% python3 -q
>>> import numpy as np
>>> np.set_printoptions(suppress=True, linewidth=120)
>>> rnd = lambda a: np.round(a, 1) + 0
>>> J = np.array([[-4, 4, -4, 4], [-2, -4, -2, -4], [-2, 2, 2, -2], [-1, -2, 1, 2]])
>>> M2 = np.linalg.inv(J)
>>> print(rnd(M2))
[[-0.1 -0.1 -0.2 -0.2]
 [ 0.  -0.1  0.1 -0.2]
 [-0.1 -0.1  0.2  0.2]
 [ 0.  -0.1 -0.1  0.2]]
>>> print(rnd(np.linalg.slogdet(J)[0]))
1.0
>>> X = np.load("a.npy")
>>> print(X)
[[  5  -2  -3  -4   5   4  -3]
 [  0  -1  -6  -9   8   2  -1]
 [-10   3   1  -8   0  -4  -2]
 [ -3   4   2  -4  -4   1   3]
 [  4  -1  -1   2  -2   5  -3]
 [ -1   0  -4  -3   1   3  -1]
 [  0   0  -5 -11   5   2  -3]
 [ -1  -3  -9  -7   7   1  -9]
 [ -8   6   6  -7  -7  -1  -1]
 [  0  -1  -6  -9   8   2  -1]
 [ -5   1  -3  -5   3  -2   2]
 [  5  -2  -3  -4   5   4  -3]
 [ -7  -1  -7  -8   7  -5  -1]
 [ -7  -1  -7  -8   7  -5  -1]
 [  0   0   0   0   0   0   0]
 [ -3   4   2  -4  -4   1   3]
 [  2   2  -1  -8   1   5   0]
 [ -3   4   2  -4  -4   1   3]
 [  0   0  -3   2  -4   5  -6]
 [ -2  -2  -4  -3   4  -3  -3]
 [ -5   2  -2  -7   0  -2   0]
 [ -5   1  -3  -5   3  -2   2]
 [  0   0   1  -7   2   2  -7]
 [ -3   4   2  -4  -4   1   3]
 [ -2  -3 -10 -12  12  -1  -4]
 [ -3  -1  -1  -4  -1   0 -10]
 [ -7  -1  -7  -8   7  -5  -1]
 [  0   0   0   0   0   0   0]
 [ -9   2  -4 -12   3   0  -8]
 [  1  -1  -5  -4   3   4  -6]]
>>> print(rnd(np.linalg.norm(X) ** 2 / np.linalg.norm(X, 2) ** 2))
1.7
>>> print(np.linalg.norm(X, axis=1).argmax())
24
>>> print(rnd(np.linalg.norm(X, 1)), rnd(np.linalg.norm(X, np.inf)))
173.0 44.0
>>> print(rnd(np.linalg.norm(X, 2)))
49.4
>>> Ac = X - X.mean(axis=0)
>>> evecs = np.linalg.svd(Ac)[2][:6]
>>> M2 = Ac - Ac @ evecs.T @ evecs
>>> print(rnd(M2.std(axis=0)))
[0.  0.1 0.  0.  0.  0.  0. ]
>>> print(rnd(np.diag(evecs.T @ evecs)))
[0.9 0.3 1.  1.  0.9 0.9 1. ]
>>> print(rnd((Ac @ evecs.T).std(axis=0)))
[6.5 5.1 3.2 2.7 1.4 0.6]
>>> Ac = X - X.mean(axis=0)
>>> left, sv, Vt = np.linalg.svd(Ac, full_matrices=False)
>>> print(rnd(sv))
[35.4 28.  17.5 14.6  7.6  3.   0.9]
>>> print(rnd(Vt[0] * np.sign(Vt[0, np.abs(Vt[0]).argmax()])))
[ 0.  -0.3 -0.5 -0.3  0.7 -0.1 -0.2]
>>> print(np.searchsorted(np.cumsum(sv ** 2) / (sv ** 2).sum(), 0.9) + 1)
4
>>> print(rnd(Ac.mean(axis=0)))
[0. 0. 0. 0. 0. 0. 0.]
>>> P = X @ np.linalg.solve(X.T @ X, X.T)
>>> print(rnd(np.linalg.eigvalsh(P)))
[0. 0. 0. 0. 0. 0. 0. 0. 0. 0. 0. 0. 0. 0. 0. 0. 0. 0. 0. 0. 0. 0. 0. 1. 1. 1. 1. 1. 1. 1.]
>>> print(rnd(np.diag(P)))
[0.1 0.2 0.3 0.1 0.3 0.4 0.3 0.4 0.3 0.2 0.1 0.1 0.2 0.2 0.  0.1 0.2 0.1 0.5 0.1 0.2 0.1 0.3 0.1 0.2 0.6 0.2 0.  0.5
 0.3]
>>> M2 = np.c_[X[:, :3] @ np.array([[5, 4, 3], [4, 4, 1], [1, 1, 3]]), np.array([2, 2, 3, 3, 2, 2, 0, -2, -2, -1, 0, -2, -1, 3, -1, -3, -2, -1, 2, 0, 0, -2, 0, -1, 0, -3, 2, 1, 0, -2])]
>>> print(M2)
[[ 14   9   4   2]
 [-10 -10 -19   2]
 [-37 -27 -24   3]
 [  3   6   1   3]
 [ 15  11   8   2]
 [ -9  -8 -15   2]
 [ -5  -5 -15   0]
 [-26 -25 -33  -2]
 [-10  -2   0  -2]
 [-10 -10 -19  -1]
 [-24 -19 -23   0]
 [ 14   9   4  -2]
 [-46 -39 -43  -1]
 [-46 -39 -43   3]
 [  0   0   0  -1]
 [  3   6   1  -3]
 [ 17  15   5  -2]
 [  3   6   1  -1]
 [ -3  -3  -9   2]
 [-22 -20 -20   0]
 [-19 -14 -19   0]
 [-24 -19 -23  -2]
 [  1   1   3   0]
 [  3   6   1  -1]
 [-32 -30 -39   0]
 [-20 -17 -13  -3]
 [-46 -39 -43   2]
 [  0   0   0   1]
 [-41 -32 -37   0]
 [ -4  -5 -13  -2]]
>>> print(rnd(np.linalg.lstsq(X, M2[:, 0])[0]))
[5. 4. 1. 0. 0. 0. 0.]
>>> print(np.linalg.matrix_rank(M2))
4
>>> W0 = np.load("dump.npy")
>>> print(W0)
[[-3.  1.  0.  0.  0.]
 [ 0. -3.  1.  0.  0.]
 [ 0.  0. -3.  1.  0.]
 [ 0.  0.  0. -3.  1.]
 [ 0.  0.  0.  0. -3.]]
>>> # triangular: eigenvalues sit on the diagonal
>>> theta = np.radians(136)
>>> R = np.eye(5)
>>> R[0, 0] = R[4, 4] = np.cos(theta)
>>> R[0, 4], R[4, 0] = -np.sin(theta), np.sin(theta)
>>> print(rnd(R))
[[-0.7  0.   0.   0.  -0.7]
 [ 0.   1.   0.   0.   0. ]
 [ 0.   0.   1.   0.   0. ]
 [ 0.   0.   0.   1.   0. ]
 [ 0.7  0.   0.   0.  -0.7]]
>>> M2 = W0 @ R.T
>>> print(rnd(np.linalg.det(R)), rnd(np.trace(R)))
1.0 1.6
>>> print(rnd(M2))
[[ 2.2  1.   0.   0.  -2.1]
 [ 0.  -3.   1.   0.   0. ]
 [ 0.   0.  -3.   1.   0. ]
 [-0.7  0.   0.  -3.  -0.7]
 [ 2.1  0.   0.   0.   2.2]]
>>> print(np.allclose(np.linalg.norm(W0, axis=1), np.linalg.norm(M2, axis=1)))
True
>>> vec = np.array([1, 2, -1, 1, 1])
>>> rhs = M2 @ vec
>>> b, lr = np.zeros(5), 1 / np.linalg.norm(M2, 2) ** 2
>>> for i in range(150):
...     b -= lr * M2.T @ (M2 @ b - rhs)
...     if i % 50 == 0: print(i, round(np.linalg.norm(M2 @ b - rhs), 1))
... 
0 1.8
50 0.0
100 0.0
>>> print(b)
[ 1.  2. -1.  1.  1.]
>>> print(np.poly(W0))
[  1.  15.  90. 270. 405. 243.]
>>> print(rnd(np.linalg.eigvals(W0)))
[-3. -3. -3. -3. -3.]
>>> print(rnd(np.linalg.det(W0.T)))
-243.0
>>> rng = np.random.default_rng(757732)
>>> K = np.eye(10, dtype=int)[rng.permutation(10)] * np.array([1, 1, 1, -2, -2, -3, -1, -2, 3, 2])
>>> print(K)
[[ 0  0  0  0  0  0 -1  0  0  0]
 [ 0  1  0  0  0  0  0  0  0  0]
 [ 0  0  0 -2  0  0  0  0  0  0]
 [ 0  0  0  0  0  0  0  0  3  0]
 [ 0  0  1  0  0  0  0  0  0  0]
 [ 0  0  0  0 -2  0  0  0  0  0]
 [ 1  0  0  0  0  0  0  0  0  0]
 [ 0  0  0  0  0  0  0 -2  0  0]
 [ 0  0  0  0  0 -3  0  0  0  0]
 [ 0  0  0  0  0  0  0  0  0  2]]
>>> vec = np.array([2, 1, 0, -1, -1, 2, -1, 2, 0, -3])
>>> rhs = K @ vec
>>> print(rhs)
[ 1  1  2  0  0  2  2 -4 -6 -6]
>>> print(rnd(np.linalg.solve(K, rhs + K[:, 0])))
[ 3.  1.  0. -1. -1.  2. -1.  2.  0. -3.]
>>> print(rnd(np.linalg.solve(K, rhs)))
[ 2.  1.  0. -1. -1.  2. -1.  2.  0. -3.]
>>> r0 = np.array([1, 0, 2, 0, 2, 2, 2, 1, 0, 0])
>>> M2 = K + np.outer(r0, np.eye(10)[9])
>>> print(np.linalg.matrix_rank(np.linalg.inv(M2) - np.linalg.inv(K), tol=1e-8))
1
>>> print(rnd(np.linalg.det(M2) / np.linalg.det(K)), rnd(1 + np.linalg.solve(K, r0)[9]))
1.0 1.0
>>> print(M2)
[[ 0.  0.  0.  0.  0.  0. -1.  0.  0.  1.]
 [ 0.  1.  0.  0.  0.  0.  0.  0.  0.  0.]
 [ 0.  0.  0. -2.  0.  0.  0.  0.  0.  2.]
 [ 0.  0.  0.  0.  0.  0.  0.  0.  3.  0.]
 [ 0.  0.  1.  0.  0.  0.  0.  0.  0.  2.]
 [ 0.  0.  0.  0. -2.  0.  0.  0.  0.  2.]
 [ 1.  0.  0.  0.  0.  0.  0.  0.  0.  2.]
 [ 0.  0.  0.  0.  0.  0.  0. -2.  0.  1.]
 [ 0.  0.  0.  0.  0. -3.  0.  0.  0.  0.]
 [ 0.  0.  0.  0.  0.  0.  0.  0.  0.  2.]]
>>> print(np.linalg.matrix_rank(M2 - K))
1
>>> q, evecs = np.linalg.qr(M2[:, :6])[0], np.linalg.qr(M2[:, 6:])[0]
>>> sv = np.linalg.svd(q.T @ evecs, compute_uv=False)
>>> print((sv > 0.9).sum())
0
>>> print(rnd(sv))
[0.9 0.  0.  0. ]
>>> M = np.load("mat.npy")
>>> print(M)
[[ 2  3 -3  1  2 -3  1 -3  2 -2  2  0]
 [ 3  0  0  0  2  0  1 -3  0  3 -2 -1]
 [ 1  3 -2 -3 -1 -3  3 -2 -3 -1  1  1]
 [ 3 -2  1 -3 -2  2  0  0 -3 -1  1  1]
 [-4  3 -3  1 -2 -3 -1  3  2 -8  6  2]]
>>> left, sv, Vt = np.linalg.svd(M)
>>> evecs = Vt[:(sv > 1e-8).sum()]
>>> vec = M[3] + -1 * M[2] + rng.integers(2) * np.eye(12)[0]
>>> print(vec)
[ 2. -5.  3.  0. -1.  5. -3.  2.  0.  0.  0.  0.]
>>> print(rnd(np.diag(evecs.T @ evecs)))
[0.7 0.3 0.2 0.3 0.2 0.3 0.2 0.3 0.4 0.5 0.3 0.1]
>>> print(rnd(np.linalg.norm(vec - evecs.T @ evecs @ vec)))
0.0
